$ python3 -q
>>> import numpy as np
>>> import numpy.linalg as la
>>> np.set_printoptions(suppress=True, linewidth=160)
>>> def rd(a):
...     return np.round(a, 2) + 0
... 
>>> m1 = np.array([[0, -8, -12, 12, 7, -7, 12],
...     [8, 0, 9, -4, 6, -4, -2],
...     [12, -9, 0, -1, -3, -12, -6],
...     [-12, 4, 1, 0, 14, -8, 13],
...     [-7, -6, 3, -14, 0, -8, 10],
...     [7, 4, 12, 8, 8, 0, -1],
...     [-12, 2, 6, -13, -10, 1, 0]])
>>> M2 = m1 / la.norm(m1, axis=1, keepdims=True)
>>> C2 = M2 @ M2.T
>>> rd(C2[0])
array([ 1.  , -0.31,  0.1 ,  0.45,  0.04, -0.08, -0.62])
>>> (C2 - 2 * np.eye(7)).round(6).argmax(axis=1)
array([3, 5, 1, 4, 6, 1, 4])
>>> np.argwhere(np.triu(np.abs(C2) > 0.95, 1))
array([], shape=(0, 2), dtype=int64)
>>> rank = la.matrix_rank(m1)
>>> rank
np.int64(6)
>>> null = la.svd(m1)[2][rank:].T
>>> print([int(la.matrix_rank(m1[:, :j + 1])) for j in range(7)])
[1, 2, 3, 4, 5, 6, 6]
>>> np.allclose(m1 @ null, 0)
True
>>> print([int(la.matrix_rank(m1[:i])) for i in range(1, len(m1) + 1)])
[1, 2, 3, 4, 5, 6, 6]
>>> rd(m1 @ null)
array([[0.],
       [0.],
       [0.],
       [0.],
       [0.],
       [0.],
       [0.]])
>>> [int(la.matrix_rank(np.delete(m1, i, axis=0))) for i in range(7)]
[6, 6, 6, 6, 6, 6, 6]
>>> F = np.load("m.npy")
>>> F
array([[ 0,  0,  2, -1, -1,  0,  0,  0,  0,  0, -3, -3],
       [ 0,  0, -1,  1,  0,  4,  0,  0, -1,  0,  3,  2],
       [-2,  1,  0,  0,  4,  0,  4, -3,  2,  4, -2,  0],
       [ 1, -1,  0,  0, -3,  1, -1, -1, -1,  0, -2, -2],
       [ 1,  0, -4,  3,  0,  4, -2, -1, -1,  1,  0,  0],
       [ 0, -4,  0, -1, -4,  0,  1,  0, -3,  0,  1, -3],
       [ 0,  0, -4,  1,  2, -1,  0, -3, -3, -4,  1,  1],
       [ 0,  0,  3,  1,  1,  0,  3,  0,  3, -4,  1,  0],
       [ 0,  1, -2,  1,  1,  3,  3, -3,  0,  1,  1, -3],
       [ 0,  0, -4,  0, -1,  0,  4,  4, -1,  0, -2,  0],
       [ 3, -3,  2,  2,  0, -1, -1, -1, -1,  2,  0,  3],
       [ 3, -2,  0,  2,  0,  3, -1,  0,  3,  0, -3,  0]])
>>> x = np.array([-1, -3, -2, -4, -2, -2, -1, 4, 5, -5, 5, -1])
>>> rd(la.eigvals(F).real)
array([0., 0., 0., 0., 0., 0., 0., 0., 0., 0., 0., 0.])
>>> rd(la.svd(F, compute_uv=False))
array([10.32, 10.32,  8.85,  8.85,  6.92,  6.92,  5.76,  5.76,  1.92,  1.92,  1.15,  1.15])
>>> q = la.solve(np.eye(12) - F, np.eye(12) + F)
>>> print(rd(la.det(q)))
1.0
>>> r0 = np.array([-2, -3, -1, 3, 3, 3, 1, 0, 2, 2, -3, 0])
>>> M2 = F + np.outer(r0, np.eye(12)[2])
>>> la.matrix_rank(la.inv(M2) - la.inv(F), tol=1e-8)
np.int64(1)
>>> M2
array([[ 0.,  0.,  0., -1., -1.,  0.,  0.,  0.,  0.,  0., -3., -3.],
       [ 0.,  0., -4.,  1.,  0.,  4.,  0.,  0., -1.,  0.,  3.,  2.],
       [-2.,  1., -1.,  0.,  4.,  0.,  4., -3.,  2.,  4., -2.,  0.],
       [ 1., -1.,  3.,  0., -3.,  1., -1., -1., -1.,  0., -2., -2.],
       [ 1.,  0., -1.,  3.,  0.,  4., -2., -1., -1.,  1.,  0.,  0.],
       [ 0., -4.,  3., -1., -4.,  0.,  1.,  0., -3.,  0.,  1., -3.],
       [ 0.,  0., -3.,  1.,  2., -1.,  0., -3., -3., -4.,  1.,  1.],
       [ 0.,  0.,  3.,  1.,  1.,  0.,  3.,  0.,  3., -4.,  1.,  0.],
       [ 0.,  1.,  0.,  1.,  1.,  3.,  3., -3.,  0.,  1.,  1., -3.],
       [ 0.,  0., -2.,  0., -1.,  0.,  4.,  4., -1.,  0., -2.,  0.],
       [ 3., -3., -1.,  2.,  0., -1., -1., -1., -1.,  2.,  0.,  3.],
       [ 3., -2.,  0.,  2.,  0.,  3., -1.,  0.,  3.,  0., -3.,  0.]])
>>> (F - F.T) / 2
array([[ 0.,  0.,  2., -1., -1.,  0.,  0.,  0.,  0.,  0., -3., -3.],
       [ 0.,  0., -1.,  1.,  0.,  4.,  0.,  0., -1.,  0.,  3.,  2.],
       [-2.,  1.,  0.,  0.,  4.,  0.,  4., -3.,  2.,  4., -2.,  0.],
       [ 1., -1.,  0.,  0., -3.,  1., -1., -1., -1.,  0., -2., -2.],
       [ 1.,  0., -4.,  3.,  0.,  4., -2., -1., -1.,  1.,  0.,  0.],
       [ 0., -4.,  0., -1., -4.,  0.,  1.,  0., -3.,  0.,  1., -3.],
       [ 0.,  0., -4.,  1.,  2., -1.,  0., -3., -3., -4.,  1.,  1.],
       [ 0.,  0.,  3.,  1.,  1.,  0.,  3.,  0.,  3., -4.,  1.,  0.],
       [ 0.,  1., -2.,  1.,  1.,  3.,  3., -3.,  0.,  1.,  1., -3.],
       [ 0.,  0., -4.,  0., -1.,  0.,  4.,  4., -1.,  0., -2.,  0.],
       [ 3., -3.,  2.,  2.,  0., -1., -1., -1., -1.,  2.,  0.,  3.],
       [ 3., -2.,  0.,  2.,  0.,  3., -1.,  0.,  3.,  0., -3.,  0.]])
>>> print(la.matrix_power(F, 3))
[[   0   50 -171  102  137   56  -25  -44  -68  -47  184  209]
 [ -50    0  220 -152  -34 -249   55   65   93   18 -190 -113]
 [ 171 -220    0  -16 -432  -29 -388  242 -274 -307  145   25]
 [-102  152   16    0  246  -87  113  -14  105  -24  105  175]
 [-137   34  432 -246    0 -404  135  140  151  -76  -41  -32]
 [ -56  249   29   87  404    0   39  -79  283   40  -16  243]
 [  25  -55  388 -113 -135  -39    0  182  244  236 -201  -98]
 [  44  -65 -242   14 -140   79 -182    0 -241  196  -39  -20]
 [  68  -93  274 -105 -151 -283 -244  241    0  -96  -17  163]
 [  47  -18  307   24   76  -40 -236 -196   96    0   98   83]
 [-184  190 -145 -105   41   16  201   39   17  -98    0 -184]
 [-209  113  -25 -175   32 -243   98   20 -163  -83  184    0]]
>>> rd(np.abs(la.eigvals(F)).max())
np.float64(10.32)
>>> np.allclose(F @ F.T, F.T @ F)
True
>>> np.trace(F)
np.int64(0)
>>> np.allclose(F, F.T)
False
>>> x = np.array([1, 5, 1, 5, 3, 2, 2, 3, 1, 5, 2, 5])
>>> target = F @ x
>>> target
array([-27,  27,  32, -31,  17, -51, -20,   2,   6,   8,  17,   4])
>>> rd(la.solve(F, target))
array([1., 5., 1., 5., 3., 2., 2., 3., 1., 5., 2., 5.])
>>> rd(la.solve(F, 2 * target))
array([ 2., 10.,  2., 10.,  6.,  4.,  4.,  6.,  2., 10.,  4., 10.])
>>> print(rd(la.solve(F, target + F[:, 10])))
[1. 5. 1. 5. 3. 2. 2. 3. 1. 5. 3. 5.]
>>> M2 = la.inv(F)
>>> (np.abs(M2) > 1e-9).astype(int)
array([[0, 0, 1, 1, 1, 1, 1, 1, 1, 1, 1, 1],
       [0, 0, 1, 1, 1, 1, 1, 1, 1, 1, 1, 1],
       [1, 1, 0, 1, 1, 1, 1, 1, 1, 1, 1, 1],
       [1, 1, 1, 0, 1, 1, 1, 1, 1, 1, 1, 1],
       [1, 1, 1, 1, 0, 1, 1, 1, 1, 1, 1, 1],
       [1, 1, 1, 1, 1, 0, 1, 1, 1, 1, 1, 1],
       [1, 1, 1, 1, 1, 1, 0, 1, 1, 1, 1, 1],
       [1, 1, 1, 1, 1, 1, 1, 0, 1, 1, 1, 1],
       [1, 1, 1, 1, 1, 1, 1, 1, 0, 1, 1, 1],
       [1, 1, 1, 1, 1, 1, 1, 1, 1, 0, 1, 1],
       [1, 1, 1, 1, 1, 1, 1, 1, 1, 1, 0, 1],
       [1, 1, 1, 1, 1, 1, 1, 1, 1, 1, 1, 0]])
>>> rd(la.det(F) * la.det(M2))
np.float64(1.0)
>>> J = np.load("x.npy")
>>> print(J)
[[1.   0.9  0.81 0.73 0.66]
 [0.9  1.   0.9  0.81 0.73]
 [0.81 0.9  1.   0.9  0.81]
 [0.73 0.81 0.9  1.   0.9 ]
 [0.66 0.73 0.81 0.9  1.  ]]
>>> q = J.astype(float).copy()
>>> for j in range(5):
...     q[:, j] -= q[:, :j] @ (q[:, :j].T @ q[:, j])
...     q[:, j] /= la.norm(q[:, j])
... 
>>> rd(q.T @ q)
array([[1., 0., 0., 0., 0.],
       [0., 1., 0., 0., 0.],
       [0., 0., 1., 0., 0.],
       [0., 0., 0., 1., 0.],
       [0., 0., 0., 0., 1.]])
>>> K = np.loadtxt("dump.csv", delimiter=",")
>>> K
array([[2.05, 3.  , 5.  , 5.  , 5.  , 0.  , 4.  ],
       [3.  , 1.05, 5.  , 5.  , 2.  , 4.  , 0.  ],
       [0.  , 5.  , 1.05, 0.  , 4.  , 0.  , 0.  ],
       [3.  , 5.  , 4.  , 5.05, 0.  , 5.  , 1.  ],
       [2.  , 0.  , 5.  , 1.  , 2.05, 2.  , 4.  ],
       [4.  , 3.  , 1.  , 4.  , 0.  , 0.05, 5.  ],
       [2.  , 3.  , 5.  , 5.  , 5.  , 0.  , 4.05]])
>>> M2 = la.inv(K)
>>> print(rd(K @ M2))
[[1. 0. 0. 0. 0. 0. 0.]
 [0. 1. 0. 0. 0. 0. 0.]
 [0. 0. 1. 0. 0. 0. 0.]
 [0. 0. 0. 1. 0. 0. 0.]
 [0. 0. 0. 0. 1. 0. 0.]
 [0. 0. 0. 0. 0. 1. 0.]
 [0. 0. 0. 0. 0. 0. 1.]]
>>> rd(la.slogdet(K)[0])
np.float64(1.0)
>>> rd(la.det(K) * la.det(M2))
np.float64(1.0)
>>> print(np.allclose(M2, K.T))
False
>>> rd(la.cond(K))
np.float64(980.16)
>>> print((np.abs(M2) > 1e-9).astype(int))
[[1 1 1 1 1 1 1]
 [1 1 1 1 1 1 1]
 [1 1 1 1 1 1 1]
 [1 1 1 1 1 1 1]
 [1 1 1 1 1 1 1]
 [1 1 1 1 1 1 1]
 [1 1 1 1 1 1 1]]
>>> M2 = np.array([[0, 0, 3],
...     [2, 0, 2],
...     [0, 1, 2],
...     [2, 3, 3],
...     [2, 2, 3],
...     [2, 1, 1],
...     [0, 0, 0]])
>>> K @ M2
array([[26.  , 30.  , 52.15],
       [24.1 , 28.  , 46.1 ],
       [18.  ,  9.05, 24.1 ],
       [30.1 , 24.15, 47.15],
       [10.1 , 14.1 , 27.15],
       [14.1 , 13.05, 32.05],
       [26.  , 30.  , 52.  ]])
>>> np.einsum("ik,kj->ji", K, M2)
array([[26.  , 24.1 , 18.  , 30.1 , 10.1 , 14.1 , 26.  ],
       [30.  , 28.  ,  9.05, 24.15, 14.1 , 13.05, 30.  ],
       [52.15, 46.1 , 24.1 , 47.15, 27.15, 32.05, 52.  ]])
>>> np.einsum("ik,kj->ij", K, M2)
array([[26.  , 30.  , 52.15],
       [24.1 , 28.  , 46.1 ],
       [18.  ,  9.05, 24.1 ],
       [30.1 , 24.15, 47.15],
       [10.1 , 14.1 , 27.15],
       [14.1 , 13.05, 32.05],
       [26.  , 30.  , 52.  ]])
>>> r0 = np.array([-2, -2, 3])
>>> print(np.cross(K[6, :3], K[3, :3]))
[-13.   7.   1.]
>>> rd(np.correlate(K[6], K[3], "full"))
array([ 2.  , 13.  , 20.  , 40.1 , 53.15, 72.25, 70.3 , 99.5 , 60.  , 60.45, 31.2 , 20.25, 12.15])
>>> rd(np.convolve(K[6], r0))
array([ -4.  , -10.  , -10.  , -11.  ,  -5.  ,   5.  ,   6.9 ,  -8.1 ,  12.15])
>>> print(rd(np.sort(np.abs(la.eigvals(K)))))
[ 0.05  2.36  2.82  2.82  4.52  5.19 18.72]
>>> (K - K.T) / 2
array([[ 0. ,  0. ,  2.5,  1. ,  1.5, -2. ,  1. ],
       [ 0. ,  0. ,  0. ,  0. ,  1. ,  0.5, -1.5],
       [-2.5,  0. ,  0. , -2. , -0.5, -0.5, -2.5],
       [-1. ,  0. ,  2. ,  0. , -0.5,  0.5, -2. ],
       [-1.5, -1. ,  0.5,  0.5,  0. ,  1. , -0.5],
       [ 2. , -0.5,  0.5, -0.5, -1. ,  0. ,  2.5],
       [-1. ,  1.5,  2.5,  2. ,  0.5, -2.5,  0. ]])
>>> np.allclose(K @ K.T, K.T @ K)
False
>>> rd(la.det(K))
np.float64(413.77)
>>> np.allclose(K, K.T)
False
>>> left, sig, VT = la.svd(K)
>>> rd(sig)
array([20.5 ,  7.38,  6.01,  5.55,  3.22,  1.22,  0.02])
>>> M2 = left[:, :6] @ np.diag(sig[:6]) @ VT[:6]
>>> rd(la.norm(K - M2, 2)), rd(sig[6])
(np.float64(0.02), np.float64(0.02))
>>> arr = np.load("mat.npy")
>>> arr
array([[ 0,  0,  0,  0],
       [-9,  4, -9,  4],
       [ 0,  0,  0,  0],
       [-9,  4, -9,  4]])
>>> la.lstsq(arr[:-1].T, arr[-1])[2]
np.int32(1)
>>> np.allclose(arr[:-1].T @ la.lstsq(arr[:-1].T, arr[-1])[0], arr[-1])
True
>>> np.abs(np.diag(la.qr(arr)[1])) > 1e-9
array([ True, False, False, False])
>>> np.unique(arr.round(6), axis=0).shape
(2, 4)
>>> M2 = np.array([[-2, -5], [-5, -3]])
>>> C = np.kron(M2, arr)
>>> rd(la.norm(C, 2)), rd(la.norm(M2, 2) * la.norm(arr, 2))
(np.float64(148.22), np.float64(148.22))
>>> la.matrix_rank(C)
np.int64(2)
>>> left, sig, VT = la.svd(arr)
>>> np.argmax(sig[:-1] / (sig[1:] + 1e-6)) + 1
np.int64(1)
>>> M2 = left[:, :1] @ np.diag(sig[:1]) @ VT[:1]
>>> rd(la.norm(arr - M2) / la.norm(arr))
np.float64(0.0)
>>> la.matrix_rank(arr, rtol=0.05)
np.int64(1)
>>> E = np.loadtxt("run12.csv", delimiter=",")
>>> E
array([[-1.,  1.,  1.,  1.,  1.,  1.,  1.],
       [ 1., -1.,  1.,  1.,  1.,  1.,  1.],
       [ 1.,  1., -1.,  1.,  1.,  1.,  1.],
       [ 1.,  1.,  1., -1.,  1.,  1.,  1.],
       [ 1.,  1.,  1.,  1., -1.,  1.,  1.],
       [ 1.,  1.,  1.,  1.,  1., -1.,  1.],
       [ 1.,  1.,  1.,  1.,  1.,  1., -1.]])
>>> E @ np.ones(7)
array([5., 5., 5., 5., 5., 5., 5.])
>>> E @ (-1.0) ** np.arange(7)
array([-1.,  3., -1.,  3., -1.,  3., -1.])
